$ python3 -q
>>> import numpy as np
>>> np.set_printoptions(suppress=True, linewidth=140)
>>> rng = np.random.default_rng(960)
>>> labels = rng.integers(0, 3, 5)
>>> X = np.array([[1, 2, 3, 0, 0],
...     [3, 1, 3, 3, 1],
...     [0, -3, -1, 3, 0],
...     [1, 2, 2, -2, 3],
...     [2, -2, 2, 0, 3]]) * (labels[:, None] == labels)
>>> print(X)
[[ 1  0  0  0  0]
 [ 0  1  0  0  1]
 [ 0  0 -1  3  0]
 [ 0  0  2 -2  0]
 [ 0 -2  0  0  3]]
>>> # 3 groups of indices that never mix
>>> Q, V = np.linalg.qr(X[:, :2])[0], np.linalg.qr(X[:, 2:])[0]
>>> sv = np.linalg.svd(Q.T @ V, compute_uv=False)
>>> print(np.round(np.linalg.norm(Q @ Q.T - V @ V.T, 2), 1))
1.0
>>> labels = rng.permutation(5)
>>> print(labels)
[4 2 3 1 0]
>>> other = X[labels][:, labels]
>>> print(np.allclose(other, X))
False
>>> t = np.radians(45)
>>> R = np.eye(5)
>>> R[2, 2] = R[0, 0] = np.cos(t)
>>> R[2, 0], R[0, 2] = -np.sin(t), np.sin(t)
>>> print(R.round(1))
[[ 0.7  0.   0.7  0.   0. ]
 [ 0.   1.   0.   0.   0. ]
 [-0.7  0.   0.7  0.   0. ]
 [ 0.   0.   0.   1.   0. ]
 [ 0.   0.   0.   0.   1. ]]
>>> other = X @ R.T
>>> print(np.allclose(X @ X.T, other @ other.T))
True
>>> print(np.round(np.linalg.svd(X, compute_uv=False), 1), np.round(np.linalg.svd(other, compute_uv=False), 1))
[4.1 3.6 1.4 1.  1. ] [4.1 3.6 1.4 1.  1. ]
>>> print(round(np.linalg.det(R), 1), round(np.trace(R), 1))
1.0 4.4
>>> other = X + rng.integers(-2, 3, (5, 2)) @ rng.integers(-2, 3, (2, 5))
>>> print(other)
[[ 1 -1 -1 -1  0]
 [ 4 -1  0 -2 -1]
 [-4  2 -1  5  2]
 [ 2  0  3 -2 -1]
 [ 2 -3  0 -1  2]]
>>> print(np.round(np.linalg.svd(other - X, compute_uv=False), 1) + 0)
[8.2 2.2 0.  0.  0. ]
>>> t3 = np.stack([other, -3 * other, other[::-1]])
>>> print(np.linalg.matrix_rank(t3))
[5 5 5]
>>> print(np.linalg.matrix_rank(t3.reshape(3, -1)))
2
>>> print(np.einsum("bij,cij->bc", t3, t3))
[[ 112 -336   88]
 [-336 1008 -264]
 [  88 -264  112]]
>>> E = np.loadtxt("out3.csv", delimiter=",")
>>> print(E.round(1) + 0)
[[ 11.5 -16.3 -37.5 -48.1 -14.5 -36.1 -28.6 -35.  -22.7 -42.5]
 [  8.  -13.4 -26.  -35.2 -10.7 -25.1 -19.3 -25.7 -17.3 -31.2]
 [  5.5 -11.3 -18.4 -26.4  -8.1 -17.8 -13.1 -19.4 -13.5 -23.6]
 [  4.1 -10.  -14.6 -21.8  -6.8 -14.2 -10.  -16.  -11.5 -19.5]
 [  3.6  -9.6 -13.3 -20.2  -6.3 -13.   -9.  -14.9 -10.8 -18.2]
 [  0.1  -5.9  -5.   -9.1  -3.2  -5.1  -2.5  -6.9  -5.6  -8.4]
 [ -0.3  -5.4  -4.2  -7.9  -2.8  -4.3  -1.9  -6.   -4.9  -7.4]
 [ -0.3  -5.3  -4.1  -7.7  -2.8  -4.2  -1.8  -5.9  -4.9  -7.2]
 [ -0.9  -4.3  -2.9  -5.7  -2.2  -3.1  -1.   -4.4  -3.8  -5.4]
 [ -0.9  -4.3  -2.9  -5.7  -2.2  -3.1  -0.9  -4.4  -3.8  -5.4]
 [ -1.1  -3.6  -2.2  -4.5  -1.9  -2.5  -0.6  -3.5  -3.1  -4.3]
 [ -1.3  -2.9  -1.7  -3.4  -1.5  -2.   -0.3  -2.8  -2.4  -3.3]
 [ -1.3  -2.4  -1.4  -2.7  -1.3  -1.6  -0.2  -2.2  -2.   -2.7]
 [ -1.3  -2.3  -1.4  -2.6  -1.2  -1.6  -0.2  -2.1  -1.9  -2.6]
 [ -0.8  -1.   -0.7  -1.1  -0.6  -0.8  -0.1  -0.9  -0.8  -1.1]
 [ -0.7  -0.9  -0.6  -1.   -0.5  -0.7  -0.1  -0.8  -0.7  -1. ]
 [  0.1   0.1   0.1   0.1   0.    0.1   0.    0.1   0.1   0.1]
 [  0.1   0.1   0.1   0.1   0.1   0.1   0.    0.1   0.1   0.1]
 [  2.    1.6   1.9   2.2   1.3   2.3   0.7   1.9   1.4   2.2]
 [  2.7   2.    2.6   2.8   1.7   3.1   1.    2.5   1.8   2.8]
 [  3.7   2.5   3.9   4.    2.4   4.5   1.6   3.4   2.4   3.9]
 [  4.4   3.    4.9   4.9   2.9   5.6   2.1   4.2   2.9   4.8]
 [  5.    3.3   5.7   5.6   3.3   6.5   2.6   4.8   3.3   5.4]
 [  5.4   3.5   6.3   6.1   3.6   7.2   2.9   5.2   3.5   5.9]
 [  5.9   3.7   7.2   6.8   4.    8.1   3.4   5.8   3.9   6.6]
 [  8.4   4.9  11.4  10.3   5.9  12.8   5.9   8.7   5.6   9.9]
 [  8.6   5.   11.9  10.6   6.1  13.2   6.2   9.    5.7  10.2]
 [  8.8   5.1  12.1  10.8   6.2  13.5   6.4   9.2   5.8  10.4]
 [ 13.5   7.2  22.1  18.9  10.4  24.1  12.7  15.7   9.4  17.8]
 [ 16.3   8.5  29.   24.4  13.2  31.5  17.3  20.2  11.7  22.9]
 [ 32.5  16.2  80.7  66.1  33.1  85.6  53.1  53.3  28.6  60.6]
 [ 36.9  18.4  97.6  79.9  39.4 103.1  65.1  64.1  34.   72.9]]
>>> print(np.linalg.lstsq(E[:-1].T, E[-1])[2])
3
>>> print(np.allclose(E[:-1].T @ np.linalg.lstsq(E[:-1].T, E[-1])[0], E[-1]))
True
>>> print(np.unique(E.round(6), axis=0).shape)
(32, 10)
>>> t3 = np.stack([E, 2 * E, E[::-1]])
>>> print((t3 @ E.T).shape)
(3, 32, 32)
>>> print(t3.shape)
(3, 32, 10)
>>> print(np.linalg.matrix_rank(t3))
[3 3 3]
>>> print(np.linalg.matrix_rank(t3.reshape(3, -1)))
2
>>> A = np.load("sample3.npy")
>>> print(A)
[[0. 1. 1. 1. 1. 1. 1.]
 [1. 0. 1. 1. 1. 1. 1.]
 [1. 1. 0. 1. 1. 1. 1.]
 [1. 1. 1. 0. 1. 1. 1.]
 [1. 1. 1. 1. 0. 1. 1.]
 [1. 1. 1. 1. 1. 0. 1.]
 [1. 1. 1. 1. 1. 1. 0.]]
>>> print(round(np.linalg.det(A), 1))
6.0
>>> print(np.allclose(A @ A.T, A.T @ A))
True
>>> print(np.round(np.linalg.matrix_power(A, 3), 1))
[[30. 31. 31. 31. 31. 31. 31.]
 [31. 30. 31. 31. 31. 31. 31.]
 [31. 31. 30. 31. 31. 31. 31.]
 [31. 31. 31. 30. 31. 31. 31.]
 [31. 31. 31. 31. 30. 31. 31.]
 [31. 31. 31. 31. 31. 30. 31.]
 [31. 31. 31. 31. 31. 31. 30.]]
>>> other = np.linalg.inv(A)
>>> print(np.round(np.linalg.slogdet(A)[0], 1))
1.0
>>> print(np.round(np.linalg.cond(A), 1))
6.0
>>> print(np.round(A @ other, 1) + 0)
[[1. 0. 0. 0. 0. 0. 0.]
 [0. 1. 0. 0. 0. 0. 0.]
 [0. 0. 1. 0. 0. 0. 0.]
 [0. 0. 0. 1. 0. 0. 0.]
 [0. 0. 0. 0. 1. 0. 0.]
 [0. 0. 0. 0. 0. 1. 0.]
 [0. 0. 0. 0. 0. 0. 1.]]
